% python3 -q
>>> import numpy as np
>>> np.set_printoptions(precision=4, suppress=True, linewidth=140)
>>> data = np.load("block2.npy")
>>> print(data)
[[5 4 0 4]
 [3 2 0 3]
 [0 0 1 0]
 [4 0 0 5]]
>>> rng = np.random.default_rng(530594)
>>> Y = data + rng.integers(-2, 3, (4, 3)) @ rng.integers(-2, 3, (3, 4))
>>> print(Y)
[[ 9 12  2  0]
 [ 3  4  3  5]
 [-1 -2  0  1]
 [ 6  6  2  5]]
>>> np.abs(Y - data).sum(axis=1)
array([18,  7,  5, 10])
>>> print(np.linalg.matrix_rank(Y - data, tol=1e-8))
3
>>> W1 = np.array([[2, -2, 3, 0, 3, -3],
...     [-2, 2, -2, 2, -3, -1],
...     [-1, -3, -3, -2, -2, 1],
...     [-1, 0, 2, -2, 0, -1]])
>>> coef = np.array([0, 0, 2, 0, 0, 0])
>>> hid = np.maximum(data @ W1 + coef, 0)
>>> np.linalg.matrix_rank(hid)
np.int64(4)
>>> hid
array([[ 0,  0, 17,  0,  3,  0],
       [ 0,  0, 13,  0,  3,  0],
       [ 0,  0,  0,  0,  0,  1],
       [ 3,  0, 24,  0, 12,  0]])
>>> C = np.array([[-3, -2, -1],
...     [-1, -2, 2],
...     [-1, -3, -1],
...     [-1, 3, -2],
...     [3, 2, 0],
...     [-2, 2, 3]])
>>> hid @ C
array([[ -8, -45, -17],
       [ -4, -33, -13],
       [ -2,   2,   3],
       [  3, -54, -27]])
>>> print((hid @ C).round(6).argmax(axis=1))
[0 0 2 0]
>>> W1 @ C
array([[  8,  -9, -18],
       [ -3,   4,   1],
       [  3,   9,   5],
       [  5, -12,   0]])
>>> Y = np.array([[1, 3, 3], [2, 3, 3], [1, 2, 1], [3, 3, 0], [3, 0, 3], [3, 3, 0]])
>>> hid @ Y
array([[26, 34, 26],
       [22, 26, 22],
       [ 3,  3,  0],
       [63, 57, 69]])
>>> np.linalg.matrix_rank(np.vstack([hid, Y.T]))
np.int64(6)
>>> np.einsum("ik,kj->ij", hid, Y)
array([[26, 34, 26],
       [22, 26, 22],
       [ 3,  3,  0],
       [63, 57, 69]])
>>> np.einsum("ij,ij->i", hid, hid)
array([298, 178,   1, 729])
>>> x0 = np.array([2, 1, 2, 1])
>>> print(data @ x0)
[18 11  2 13]
>>> print(np.einsum("ij,j->i", data, x0))
[18 11  2 13]
>>> (data * x0).sum(axis=1)
array([18, 11,  2, 13])
>>> data * x0
array([[10,  4,  0,  4],
       [ 6,  2,  0,  3],
       [ 0,  0,  2,  0],
       [ 8,  0,  0,  5]])
>>> (data @ x0).argmax()
np.int64(0)
>>> data @ (2 * x0)
array([36, 22,  4, 26])
>>> X = np.loadtxt("data.csv", delimiter=",")
>>> X
array([[0., 1., 0., 0., 0., 0., 0., 0., 1., 0.],
       [1., 0., 0., 0., 0., 0., 0., 0., 0., 0.],
       [0., 0., 0., 0., 0., 0., 0., 0., 1., 0.],
       [0., 0., 0., 0., 0., 0., 0., 0., 0., 0.],
       [0., 0., 0., 0., 0., 1., 1., 0., 0., 0.],
       [0., 0., 0., 0., 1., 0., 0., 0., 0., 0.],
       [0., 0., 0., 0., 1., 0., 0., 0., 1., 0.],
       [0., 0., 0., 0., 0., 0., 0., 0., 0., 0.],
       [1., 0., 1., 0., 0., 0., 1., 0., 0., 1.],
       [0., 0., 0., 0., 0., 0., 0., 0., 1., 0.]])
>>> round(float(np.linalg.eigvalsh(X).min()), 4)
-2.1566
>>> evals, evecs = np.linalg.eigh(X)
>>> x0 = np.array([0, 3, 3, 1, 2, 3, 3, 2, 1, 2])
>>> np.round(np.linalg.eigvalsh(X[1:, 1:]), 4) + 0
array([-1.9021, -1.1756,  0.    ,  0.    ,  0.    ,  0.    ,  0.    ,  1.1756,  1.9021])
>>> x0 @ X @ x0
np.float64(40.0)
>>> (np.sign(evecs[:, -1].round(6)) == np.sign(evecs[0, -1].round(6))).astype(int)
array([1, 1, 1, 0, 1, 1, 1, 0, 1, 1])
>>> print(x0 @ X @ x0 / (x0 @ x0), round(float(evals[0]), 4), round(float(evals[-1]), 4))
0.8 -2.1566 2.1566
>>> U, s, Vh = np.linalg.svd(X)
>>> np.argmax(s[:-1] / (s[1:] + 1e-6)) + 1
np.int64(6)
>>> Y = U[:, :6] @ np.diag(s[:6]) @ Vh[:6]
>>> np.linalg.matrix_rank(X, rtol=0.05)
np.int64(6)
>>> round(np.linalg.norm(X - Y) / np.linalg.norm(X), 4)
np.float64(0.0)
>>> np.linalg.matrix_rank(Y)
np.int64(6)
>>> X.sum(axis=0)
array([2., 1., 1., 0., 2., 1., 2., 0., 4., 1.])
>>> low = np.diag(X.sum(axis=1)) - X
>>> print(round(np.linalg.det(low[1:, 1:])))
0
>>> low @ np.ones(10)
array([0., 0., 0., 0., 0., 0., 0., 0., 0., 0.])
>>> np.round(np.linalg.eigvalsh(low), 4) + 0
array([0.    , 0.    , 0.    , 0.2538, 0.5472, 1.    , 1.4689, 2.4066, 3.1504, 5.1732])
>>> np.linalg.matrix_rank(low)
np.int64(7)
>>> m1 = np.loadtxt("case19.csv", delimiter=",")
>>> m1
array([[-0.5   , -0.1   , -2.3   , -1.2   , -0.3   ,  1.1   , -1.8   ,  1.2   , -0.2   ,  0.5   , -2.3938],
       [-1.4   , -1.9   ,  1.2   , -0.1   ,  0.    ,  0.1   , -0.1   ,  0.6   , -0.5   , -1.2   , -1.1989],
       [ 0.2   , -0.4   ,  0.    , -0.1   ,  1.2   , -0.8   ,  1.9   , -0.2   ,  0.1   , -0.7   ,  0.3939],
       [ 0.4   , -0.8   ,  0.5   , -0.6   ,  0.2   , -0.1   , -0.6   ,  0.    , -0.9   ,  1.3   ,  0.0129],
       [ 1.    ,  0.1   , -0.5   , -0.4   ,  1.2   , -1.3   ,  0.2   , -0.3   ,  0.7   , -0.6   ,  0.5593],
       [ 0.6   ,  1.6   ,  0.    ,  0.6   , -1.1   ,  0.3   ,  0.2   ,  1.2   ,  1.8   , -0.6   , -2.396 ],
       [-0.7   ,  0.8   , -0.9   ,  0.    ,  0.5   , -0.8   ,  1.    ,  0.7   ,  1.7   , -0.8   , -1.3917],
       [ 0.5   , -2.    , -1.8   , -1.1   ,  2.8   ,  0.8   ,  0.5   , -0.1   , -1.    ,  0.3   ,  0.1956],
       [ 0.1   ,  0.8   ,  1.1   , -0.4   , -0.4   , -0.3   , -0.6   ,  0.2   , -0.3   ,  0.7   , -0.3885],
       [ 1.5   ,  0.6   ,  1.    ,  0.1   ,  1.5   , -0.4   , -0.5   ,  0.6   ,  0.3   ,  0.6   , -1.1976],
       [-0.8   ,  0.4   ,  1.8   ,  1.8   ,  0.9   , -1.3   ,  0.    ,  0.2   , -0.4   , -0.7   , -0.4199],
       [-1.6   ,  0.    ,  0.8   ,  1.5   , -0.5   , -1.2   , -0.6   , -0.2   ,  1.9   , -0.9   ,  0.4103],
       [ 0.2   ,  1.    ,  0.2   , -0.2   , -1.    ,  1.3   , -1.5   , -1.1   ,  0.6   ,  1.4   ,  2.1681],
       [ 2.    , -0.5   , -0.1   ,  0.8   , -0.6   ,  0.8   ,  0.6   ,  0.6   , -0.2   , -0.6   , -1.2095],
       [ 0.    , -1.1   ,  1.7   ,  0.5   ,  0.6   ,  0.3   ,  0.3   , -0.2   ,  0.7   ,  1.3   ,  0.4051],
       [-1.5   , -1.7   , -1.3   , -0.2   , -0.1   , -1.8   ,  0.7   , -1.3   ,  1.8   ,  2.6   ,  2.608 ],
       [-0.7   ,  0.9   , -0.7   ,  0.6   ,  0.2   ,  0.3   ,  1.3   ,  1.4   ,  0.5   ,  0.2   , -2.799 ],
       [ 1.9   ,  0.4   , -1.7   ,  0.6   ,  1.1   ,  0.6   , -0.1   ,  0.9   ,  1.6   ,  0.8   , -1.7938],
       [-0.3   ,  0.    , -0.1   ,  0.2   ,  0.    ,  0.9   ,  1.1   ,  0.2   ,  0.    , -2.6   , -0.4024]])
>>> Y = np.array([[1, 1, -1],
...     [-1, 1, -2],
...     [-2, 2, -1],
...     [-2, 1, -2],
...     [0, -2, 0],
...     [-2, 2, 2],
...     [1, 2, -2],
...     [-2, -1, -1],
...     [1, 0, 0],
...     [0, 1, 0],
...     [-2, 1, -2]])
>>> np.linalg.matrix_rank(m1 @ Y)
np.int64(3)
>>> print(np.einsum("ij->j", m1))
[ 0.9    -1.9    -1.1     2.4     6.2    -1.5     2.      4.4     8.2     1.     -8.8379]
>>> x0 = np.array([-5, 0, 0, 1, 3, 1, 1, -2, 2, 0, 1])
>>> h1 = np.maximum(m1 @ x0, 0)
>>> m1.T @ h1
array([-51.4497, -38.5224,  -2.1144,  21.4824,  21.3858, -44.9079,  25.4219, -14.7133,  53.9942,  14.9689,  29.5324])
>>> print(np.flatnonzero(h1 > 1e-9))
[ 1  2  6  7 10 11 12 14 15 16 18]
>>> h1
array([ 0.    ,  3.5011,  4.5939,  0.    ,  0.    ,  0.    ,  5.8083,  4.4956,  0.    ,  0.    ,  5.5801, 10.8103,  1.1681,  0.    ,
        5.1051, 14.708 ,  1.701 ,  0.    ,  2.8976])
>>> P = m1 @ np.linalg.solve(m1.T @ m1, m1.T)
>>> print(np.allclose(P @ P, P))
True
>>> print(np.round(np.linalg.eigvalsh(P), 4) + 0)
[0. 0. 0. 0. 0. 0. 0. 0. 1. 1. 1. 1. 1. 1. 1. 1. 1. 1. 1.]
>>> mat = np.load("layer14.npy")
>>> mat
array([[ 0.4057, -0.2537, -0.3727,  0.0223,  0.1932],
       [-0.2537,  0.5325, -0.0095, -0.4266, -0.0501],
       [-0.3727, -0.0095,  0.4997,  0.2472, -0.2234],
       [ 0.0223, -0.4266,  0.2472,  0.4566, -0.0674],
       [ 0.1932, -0.0501, -0.2234, -0.0674,  0.1054]])
>>> evals, evecs = np.linalg.eigh(mat)
>>> print(np.round(np.linalg.svd(mat, compute_uv=False), 4) + 0)
[1. 1. 0. 0. 0.]
>>> np.linalg.eigvalsh(mat + 3 * np.eye(5))
array([3., 3., 3., 4., 4.])
>>> np.round(np.linalg.eigvalsh(mat @ mat), 4) + 0
array([0., 0., 0., 1., 1.])
>>> print(np.unique(evals.round(6) + 0, return_counts=True)[1])
[3 2]
>>> np.round(evecs.T @ evecs, 4) + 0
array([[1., 0., 0., 0., 0.],
       [0., 1., 0., 0., 0.],
       [0., 0., 1., 0., 0.],
       [0., 0., 0., 1., 0.],
       [0., 0., 0., 0., 1.]])
>>> np.round(evecs.T @ mat @ evecs, 4) + 0
array([[0., 0., 0., 0., 0.],
       [0., 0., 0., 0., 0.],
       [0., 0., 0., 0., 0.],
       [0., 0., 0., 1., 0.],
       [0., 0., 0., 0., 1.]])
>>> print(evecs @ np.diag(evals) @ evecs.T)
[[ 0.4057 -0.2537 -0.3727  0.0223  0.1932]
 [-0.2537  0.5325 -0.0095 -0.4266 -0.0501]
 [-0.3727 -0.0095  0.4997  0.2472 -0.2234]
 [ 0.0223 -0.4266  0.2472  0.4566 -0.0674]
 [ 0.1932 -0.0501 -0.2234 -0.0674  0.1054]]
>>> round(evals.sum(), 4), np.round(np.trace(mat), 4)
(np.float64(2.0), np.float64(2.0))
